$ python3 -q
>>> import numpy as np
>>> from numpy import linalg as LA
>>> np.set_printoptions(precision=3, suppress=True, linewidth=100)
>>> def rnd(a):
...     return np.round(a, 3) + 0
... 
>>> J = np.loadtxt("run17.csv", delimiter=",")
>>> print(J)
[[-2.  2.  0. -5. -2. -8.  5.]
 [ 0.  5. -6. -3.  0.  9.  8.]
 [ 0.  0.  2.  2.  8. -7.  1.]
 [ 0.  0.  0. -8.  2.  8. -9.]
 [ 0.  0.  0.  0. -4.  9. -7.]
 [ 0.  0.  0.  0.  0. -3. -7.]
 [ 0.  0.  0.  0.  0.  0. -9.]]
>>> W = np.array([[4, 1, -7, 4, 1, -2],
...     [0, -6, -5, 0, 7, -1],
...     [9, -7, -6, 5, -1, 6],
...     [8, 7, 8, -2, 0, 1],
...     [-4, 0, 0, 2, -1, 3],
...     [-1, -4, -5, 1, 9, 8],
...     [5, -9, -4, -6, -5, 6]])
>>> coef = np.array([2, 3, -3, 3, -1, -3])
>>> act = np.maximum(J @ W + coef, 0)
>>> print(act)
[[  0.   0.   0.   0.   0.   0.]
 [  0.   0.   0.   0.  81.  73.]
 [ 16.  22.  32.  12.   0.   0.]
 [  0.   0.   0.  85. 114.   5.]
 [  0.  30.   0.  46. 119.  15.]
 [  0.  78.  40.  42.   7.   0.]
 [  0.  84.  33.  57.  44.   0.]]
>>> print(LA.matrix_rank(act))
6
>>> C = np.array([[-6, 2], [3, 6], [-5, 0], [6, 2], [5, 4], [-5, 5]])
>>> print(W @ C)
[[  53   16]
 [  47  -13]
 [ -50   12]
 [ -84   59]
 [  16    7]
 [  30   52]
 [-128  -46]]
>>> print(round(np.log10(LA.cond(J))))
2
>>> print(rnd(LA.norm(J, 2) / LA.norm(J)))
0.691
>>> print([round(float(x), 3) for x in LA.svd(J, compute_uv=False)[:3]])
[21.42, 17.68, 9.69]
>>> print(rnd(np.abs(LA.svd(J)[2][-1])))
[0.84  0.41  0.331 0.068 0.097 0.036 0.007]
>>> print(np.argsort(-LA.norm(J, axis=0).round(6), kind="stable")[:3])
[6 5 3]
>>> x0 = np.array([-1, 3, 2, 1, 1, 0, -2])
>>> rhs = J @ x0
>>> print(rhs)
[ -9. -16.  12.  12.  10.  14.  18.]
>>> print(rnd(LA.solve(J, J[:, 1])))
[0. 1. 0. 0. 0. 0. 0.]
>>> print(rnd(LA.solve(J, rhs)))
[-1.  3.  2.  1.  1.  0. -2.]
>>> mat = np.load("a.npy")
>>> print(mat)
[[ 0.  3.  3.  3.  0.  4.  2.  1.]
 [ 4.  3.  5.  4.  2.  0.  0. -1.]
 [ 5.  2.  0.  4.  3.  4.  2.  3.]
 [ 1.  3.  2.  2.  2.  3.  0.  3.]
 [ 2.  2.  4.  0.  3.  0.  2.  1.]
 [ 3.  4.  5.  0.  3.  3.  3. -2.]
 [ 5.  0.  5.  3.  3.  1.  4.  0.]
 [ 0.  0.  0.  0.  0.  0.  0. -2.]]
>>> f = np.array([-1, -1, 1, 1, 1, 1, 0, -2])
>>> A2 = mat + np.outer(f, np.eye(8)[3])
>>> print(A2)
[[ 0.  3.  3.  2.  0.  4.  2.  1.]
 [ 4.  3.  5.  3.  2.  0.  0. -1.]
 [ 5.  2.  0.  5.  3.  4.  2.  3.]
 [ 1.  3.  2.  3.  2.  3.  0.  3.]
 [ 2.  2.  4.  1.  3.  0.  2.  1.]
 [ 3.  4.  5.  1.  3.  3.  3. -2.]
 [ 5.  0.  5.  3.  3.  1.  4.  0.]
 [ 0.  0.  0. -2.  0.  0.  0. -2.]]
>>> t3 = np.stack([A2, 3 * A2, A2[::-1]])
>>> print(t3.shape)
(3, 8, 8)
>>> print((t3 @ A2.T).shape)
(3, 8, 8)
>>> print(np.einsum("bij,cij->bc", t3, t3))
[[ 458. 1374.  262.]
 [1374. 4122.  786.]
 [ 262.  786.  458.]]
>>> print(LA.matrix_rank(t3))
[8 8 8]
>>> f = np.array([-1, 1, -4])
>>> print(np.cross(mat[7, :3], mat[6, :3]))
[0. 0. 0.]
>>> print(np.convolve(mat[7], f))
[ 0.  0.  0.  0.  0.  0.  0.  2. -2.  8.]
>>> A2 = LA.inv(mat)
>>> print(rnd(LA.slogdet(mat)[0]))
-1.0
>>> print(np.allclose(A2, mat.T))
False
>>> print(rnd(LA.det(mat) * A2))
[[  2400.  -1760.   -620.   1760.   5020.  -4000.   -400.  10300.]
 [ -2638.  -1932.  -2784.   5634.  -4726.   -128.   5170.   1687.]
 [  1178.   -288.   3264.  -3414.   3626.  -1552.  -2870.   3873.]
 [ -2520.   -620.  -1200.    620.  -3420.   4200.    420.  -7730.]
 [  1252.   2208.   -344.  -4676.  -5176.   3672.   -620. -14268.]
 [  1898.   1652.   1844.  -5354.   6366.  -2752.  -2990.    793.]
 [ -3996.    956.  -2608.   6448.  -5952.   1724.   1900.  -1416.]
 [     0.      0.      0.      0.      0.      0.      0.   6170.]]
>>> print(rnd(mat @ A2))
[[1. 0. 0. 0. 0. 0. 0. 0.]
 [0. 1. 0. 0. 0. 0. 0. 0.]
 [0. 0. 1. 0. 0. 0. 0. 0.]
 [0. 0. 0. 1. 0. 0. 0. 0.]
 [0. 0. 0. 0. 1. 0. 0. 0.]
 [0. 0. 0. 0. 0. 1. 0. 0.]
 [0. 0. 0. 0. 0. 0. 1. 0.]
 [0. 0. 0. 0. 0. 0. 0. 1.]]
>>> print(rnd(LA.inv(A2)))
[[ 0.  3.  3.  3.  0.  4.  2.  1.]
 [ 4.  3.  5.  4.  2.  0.  0. -1.]
 [ 5.  2.  0.  4.  3.  4.  2.  3.]
 [ 1.  3.  2.  2.  2.  3.  0.  3.]
 [ 2.  2.  4.  0.  3.  0.  2.  1.]
 [ 3.  4.  5.  0.  3.  3.  3. -2.]
 [ 5.  0.  5.  3.  3.  1.  4.  0.]
 [ 0.  0.  0.  0.  0.  0.  0. -2.]]
>>> print((np.abs(A2) > 1e-9).astype(int))
[[1 1 1 1 1 1 1 1]
 [1 1 1 1 1 1 1 1]
 [1 1 1 1 1 1 1 1]
 [1 1 1 1 1 1 1 1]
 [1 1 1 1 1 1 1 1]
 [1 1 1 1 1 1 1 1]
 [1 1 1 1 1 1 1 1]
 [0 0 0 0 0 0 0 1]]
>>> M = np.loadtxt("block12.csv", delimiter=",")
>>> print(rnd(M))
[[-0.472 -4.302  2.426 -0.621]
 [ 2.616  0.559 -3.978 -1.421]
 [-1.815  4.139  0.919  1.931]
 [ 2.422  1.32  -4.009 -1.148]
 [-2.392  3.236  2.115  2.082]
 [-1.603 -3.107  3.562  0.294]
 [ 0.529 -4.666  1.138 -1.285]
 [-2.249  3.535  1.788  2.06 ]
 [-2.744  0.278  3.821  1.671]
 [-2.08  -2.23   3.89   0.757]
 [ 0.37  -4.648  1.359 -1.188]
 [-2.534 -0.917  4.007  1.298]
 [-2.768  0.576  3.735  1.748]
 [-1.532 -3.213  3.504  0.23 ]
 [-2.202 -1.943  3.948  0.889]
 [-2.074  3.823  1.419  2.017]
 [-0.011 -4.543  1.863 -0.942]
 [-2.592  2.646  2.641  2.076]
 [ 1.85   2.693 -3.748 -0.525]
 [ 0.454 -4.659  1.244 -1.24 ]
 [ 2.776 -1.395 -3.413 -1.923]
 [ 2.722 -1.985 -3.097 -2.015]
 [ 0.61  -4.669  1.024 -1.334]
 [-1.287  4.522  0.007  1.701]
 [ 2.765 -1.576 -3.324 -1.955]
 [ 2.407 -3.2   -2.151 -2.083]
 [-1.761  4.192  0.822  1.911]
 [ 2.238  1.852 -3.962 -0.929]
 [ 2.704 -2.109 -3.02  -2.03 ]]
>>> Uu, sig, vt = LA.svd(M)
>>> evecs = vt[:(sig > 1e-8).sum()]
>>> rng = np.random.default_rng(644368)
>>> x0 = M[14] + 3 * M[22] + rng.integers(2) * np.eye(4)[3]
>>> print(rnd(x0))
[ -0.372 -15.951   7.019  -2.112]
>>> print(rnd(np.diag(evecs.T @ evecs)))
[0.31  0.872 0.644 0.174]
>>> print(rnd(LA.norm(x0 - evecs.T @ evecs @ x0)))
0.909
>>> print(np.allclose(evecs.T @ evecs @ x0, x0))
False
>>> print(LA.matrix_rank(np.vstack([M, x0])))
3
